% python3 -q
>>> import numpy as np
>>> import numpy.linalg as la
>>> np.set_printoptions(precision=2, suppress=True, linewidth=120)
>>> data = np.loadtxt("case2.csv", delimiter=",")
>>> data
array([[ 6.,  8., 12.,  5., 13., 13., 17.],
       [ 6.,  3., 13., 12., 14., 15., 16.],
       [15., 15., 13., 15., 13.,  7., 14.],
       [10.,  5.,  9., 12.,  6., 12.,  8.],
       [ 8., 13.,  7., 10.,  8.,  6.,  9.],
       [12.,  7.,  9.,  9.,  5.,  4.,  5.],
       [12.,  7., 11.,  6., 10.,  8., 14.],
       [ 0.,  0.,  0.,  0.,  0.,  0.,  0.],
       [ 3.,  8.,  4.,  6.,  8.,  3.,  9.],
       [13., 13., 15., 15., 19., 19., 26.],
       [ 5.,  5.,  3.,  4.,  0.,  3.,  0.],
       [10.,  5., 11.,  9., 11., 16., 17.],
       [10.,  5.,  9., 12.,  6., 12.,  8.],
       [ 7.,  2.,  6.,  5.,  5.,  1.,  5.],
       [18., 14., 11., 10., 15.,  8., 20.],
       [ 9., 15.,  4., 10., 13.,  3., 15.],
       [ 7.,  2.,  6.,  5.,  5.,  1.,  5.],
       [11., 12.,  3.,  8.,  5.,  3.,  6.],
       [ 7.,  2.,  6.,  5.,  5.,  1.,  5.],
       [ 8., 13.,  7., 10.,  8.,  6.,  9.],
       [ 6.,  3., 13., 12., 14., 15., 16.],
       [19., 21., 25., 23., 27., 28., 34.],
       [ 8.,  8., 10., 14., 14., 12., 17.],
       [ 6.,  7.,  0.,  4.,  5.,  0.,  6.],
       [ 7.,  2.,  6.,  5.,  5.,  1.,  5.],
       [16., 12.,  9., 16., 11., 12., 14.],
       [ 5.,  5.,  3.,  4.,  0.,  3.,  0.],
       [21., 23., 25., 20., 26., 20., 31.]])
>>> vec = np.array([-1, -3, -2, 3, -1, 0, -2])
>>> data @ vec
array([ -86.,  -51.,  -82.,  -29.,  -57.,  -39.,  -75.,    0.,  -43., -108.,  -14.,  -65.,  -29.,  -25., -107.,  -75.,
        -25.,  -46.,  -25.,  -57.,  -51., -158.,  -58.,  -32.,  -25.,  -61.,  -14., -168.])
>>> np.sign((data @ vec).round(6))
array([-1., -1., -1., -1., -1., -1., -1.,  0., -1., -1., -1., -1., -1., -1., -1., -1., -1., -1., -1., -1., -1., -1.,
       -1., -1., -1., -1., -1., -1.])
>>> np.einsum("ij,j->i", data, vec)
array([ -86.,  -51.,  -82.,  -29.,  -57.,  -39.,  -75.,    0.,  -43., -108.,  -14.,  -65.,  -29.,  -25., -107.,  -75.,
        -25.,  -46.,  -25.,  -57.,  -51., -158.,  -58.,  -32.,  -25.,  -61.,  -14., -168.])
>>> (data @ vec).argmax()
np.int64(7)
>>> K = np.loadtxt("layer12.csv", delimiter=",")
>>> K
array([[ 0.88, -0.14, -4.08],
       [-7.68, -0.35,  0.34],
       [ 2.92,  0.11, -3.05],
       [-1.97,  0.43, -0.49],
       [ 0.54,  0.92,  0.76],
       [-0.24,  0.07, -0.71],
       [ 1.15, -0.58,  0.57],
       [ 4.17,  2.6 , -2.01]])
>>> proj = K @ la.solve(K.T @ K, K.T)
>>> proj @ K[:, 1]
array([-0.14, -0.35,  0.11,  0.43,  0.92,  0.07, -0.58,  2.6 ])
>>> np.diag(proj)
array([0.62, 0.78, 0.34, 0.14, 0.16, 0.02, 0.11, 0.82])
>>> np.allclose(proj @ proj, proj)
True
